% ipython --no-banner

In [1]: import numpy as np

In [2]: np.set_printoptions(precision=2, suppress=True, linewidth=160)

In [3]: mat = np.loadtxt("sample15.csv", delimiter=",")

In [4]: mat
Out[4]: 
array([[ 0.,  0.,  0.],
       [-3.,  2.,  1.],
       [ 3.,  0., -2.],
       [-3.,  2.,  1.],
       [ 0.,  0.,  0.],
       [-3.,  2.,  1.],
       [ 0.,  0.,  0.],
       [-3., -1.,  2.],
       [-3., -1.,  2.],
       [ 0.,  0.,  0.],
       [-3.,  2.,  1.]])

In [5]: # rows 1 and 3 are equal

In [6]: Xc = (mat - mat.mean(axis=0)) / mat.std(axis=0)

In [7]: np.argwhere(np.abs(Xc) > 2)
Out[7]: 
array([[2, 0],
       [2, 2]])

In [8]: coef = np.linalg.lstsq(np.delete(Xc, 2, axis=1), Xc[:, 2])[0]

In [9]: coef
Out[9]: array([-1.08, -0.37])

In [10]: round(np.linalg.norm(mat[10] - mat[5]), 2)
Out[10]: np.float64(0.0)

In [11]: np.linalg.norm(mat, axis=1)
Out[11]: array([0.  , 3.74, 3.61, 3.74, 0.  , 3.74, 0.  , 3.74, 3.74, 0.  , 3.74])

In [12]: np.round(np.linalg.norm(mat) ** 2 / np.linalg.norm(mat, 2) ** 2, 2)
Out[12]: np.float64(1.17)

In [13]: mat[10] @ mat[5]
Out[13]: np.float64(14.0)

In [14]: np.linalg.norm(mat, axis=0)
Out[14]: array([7.94, 4.24, 4.  ])

In [15]: round(np.linalg.norm(mat, "nuc"), 2)
Out[15]: np.float64(13.12)

In [16]: np.linalg.norm(mat, axis=1).argmax()
Out[16]: np.int64(1)

In [17]: F = np.loadtxt("x.csv", delimiter=",")

In [18]: F
Out[18]: 
array([[-3.,  0.,  0.],
       [ 0.,  0.,  0.],
       [ 1.,  0.,  0.],
       [ 0.,  0.,  0.]])

In [19]: u = np.array([0, 0])

In [20]: np.cross(F[1, :3], F[2, :3])
Out[20]: array([0., 0., 0.])

In [21]: np.unique(F.round(6), axis=0).shape
Out[21]: (3, 3)

In [22]: round(np.trace(np.linalg.pinv(F) @ F), 2)
Out[22]: np.float64(1.0)

In [23]: np.linalg.lstsq(F[:-1].T, F[-1])[2]
Out[23]: np.int32(1)

In [24]: Uu, s, vt = np.linalg.svd(F)

In [25]: np.argmax(s[:-1] / (s[1:] + 1e-6)) + 1
Out[25]: np.int64(1)

In [26]: A2 = Uu[:, :1] @ np.diag(s[:1]) @ vt[:1]

In [27]: A2
Out[27]: 
array([[-3.,  0.,  0.],
       [ 0.,  0.,  0.],
       [ 1.,  0.,  0.],
       [ 0.,  0.,  0.]])

In [28]: round(np.linalg.norm(F - A2, 2), 2), s[1]
Out[28]: (np.float64(0.0), np.float64(0.0))

In [29]: np.linalg.matrix_rank(F, rtol=0.05)
Out[29]: np.int64(1)

In [30]: np.round(np.linalg.norm(F - A2) / np.linalg.norm(F), 2)
Out[30]: np.float64(0.0)

In [31]: def softmax(z):
    ...:     e = np.exp(z - z.max(axis=-1, keepdims=True))
    ...:     return e / e.sum(axis=-1, keepdims=True)
    ...: 

In [32]: softmax(F[3])
Out[32]: array([0.33, 0.33, 0.33])

In [33]: scores = F @ F.T / np.sqrt(3)

In [34]: softmax(scores + np.triu(np.full(scores.shape, -np.inf), 1))
Out[34]: 
array([[1.  , 0.  , 0.  , 0.  ],
       [0.5 , 0.5 , 0.  , 0.  ],
       [0.06, 0.34, 0.6 , 0.  ],
       [0.25, 0.25, 0.25, 0.25]])

In [35]: softmax(scores).round(6).argmax(axis=1)
Out[35]: array([0, 0, 2, 0])

In [36]: F[:, 1] @ F[:, 0]
Out[36]: np.float64(0.0)

In [37]: np.linalg.svd(F, compute_uv=False)
Out[37]: array([3.16, 0.  , 0.  ])

In [38]: A = np.array([[8, 0], [0, -1]])

In [39]: [round(float(np.linalg.det(A[:i, :i])), 2) + 0 for i in range(1, 3)]
Out[39]: [8.0, -8.0]

In [40]: np.round(np.linalg.eigvalsh(A).min(), 2)
Out[40]: np.float64(-1.0)

In [41]: evals, V = np.linalg.eigh(A)

In [42]: evals.sum(), np.trace(A)
Out[42]: (np.float64(7.0), np.int64(7))

In [43]: np.linalg.eigvalsh(A @ A)
Out[43]: array([ 1., 64.])

In [44]: np.linalg.eigvalsh(A + -1 * np.eye(2))
Out[44]: array([-2.,  7.])

In [45]: evals
Out[45]: array([-1.,  8.])

In [46]: rng = np.random.default_rng(292691)

In [47]: labels = rng.permutation(2)

In [48]: labels
Out[48]: array([1, 0])

In [49]: A2 = A[labels][:, labels]

In [50]: round(np.linalg.det(A2), 2), round(float(np.linalg.det(A[labels])), 2)
Out[50]: (np.float64(-8.0), 8.0)

In [51]: np.allclose(A2, A)
Out[51]: False

In [52]: A2
Out[52]: 
array([[-1,  0],
       [ 0,  8]])

In [53]: labels = rng.permutation(2)

In [54]: A2 = A[:, labels] * rng.choice([-1, 1], 2)

In [55]: A2
Out[55]: 
array([[-8,  0],
       [ 0, -1]])

In [56]: Uu, _, vt = np.linalg.svd(A.T @ A2)

In [57]: Uu @ vt
Out[57]: 
array([[-1.,  0.],
       [ 0.,  1.]])

In [58]: np.linalg.lstsq(A, A2)[0]
Out[58]: 
array([[-1.,  0.],
       [ 0.,  1.]])
